>>> import numpy as np
>>> np.set_printoptions(precision=1, suppress=True, linewidth=100)
>>> M = np.loadtxt("case0.csv", delimiter=",")
>>> M
array([[ 1.2, -1.6,  1.7, -1.5],
       [-0.9,  0.4,  2.4,  1.5],
       [-1.5,  1.4,  0.6, -2.1],
       [ 2.1,  2.1,  0.5,  0.1]])
>>> np.linalg.norm(M, axis=0)
array([3., 3., 3., 3.])
>>> round(np.linalg.norm(M, 1), 1), np.round(np.linalg.norm(M, np.inf), 1)
(np.float64(5.7), np.float64(6.0))
>>> np.round(np.linalg.norm(M, 2), 1)
np.float64(3.0)
>>> np.round(np.linalg.norm(M) ** 2 / np.linalg.norm(M, 2) ** 2, 1)
np.float64(4.0)
>>> np.linalg.norm(M, axis=1)
array([3., 3., 3., 3.])
>>> np.round(np.linalg.norm(M[1], 1), 1), round(float(np.linalg.norm(M[1], np.inf)), 1)
(np.float64(5.2), 2.4)
>>> round(np.linalg.norm(M, "nuc"), 1)
np.float64(12.0)
>>> vec = np.array([-1, 1, 0, 3])
>>> rhs = M @ vec
>>> rhs
array([-7.2,  5.9, -3.4,  0.1])
>>> np.round(np.linalg.solve(M, M[:, 1]), 1) + 0
array([0., 1., 0., 0.])
>>> np.round(np.linalg.solve(M, -3 * rhs), 1) + 0
array([ 3., -3.,  0., -9.])
>>> np.round(np.linalg.solve(M, rhs), 1) + 0
array([-1.,  1.,  0.,  3.])
>>> np.round(np.linalg.solve(M.T, M[2]), 1) + 0
array([0., 0., 1., 0.])
>>> B = np.array([[-2, 1, 1, -4], [-2, -2, 2, 5], [-1, -5, 5, 4], [1, -2, 0, 3]])
>>> mat = np.tril(B)
>>> mat
array([[-2,  0,  0,  0],
       [-2, -2,  0,  0],
       [-1, -5,  5,  0],
       [ 1, -2,  0,  3]])
>>> np.sort(np.linalg.eigvals(mat))
array([-2., -2.,  3.,  5.])
>>> [int(np.linalg.matrix_rank(np.linalg.matrix_power(mat, p))) for p in range(1, 5)]
[4, 4, 4, 4]
>>> np.prod(np.diag(mat)), round(float(np.linalg.det(mat)), 1)
(np.int64(60), 60.0)
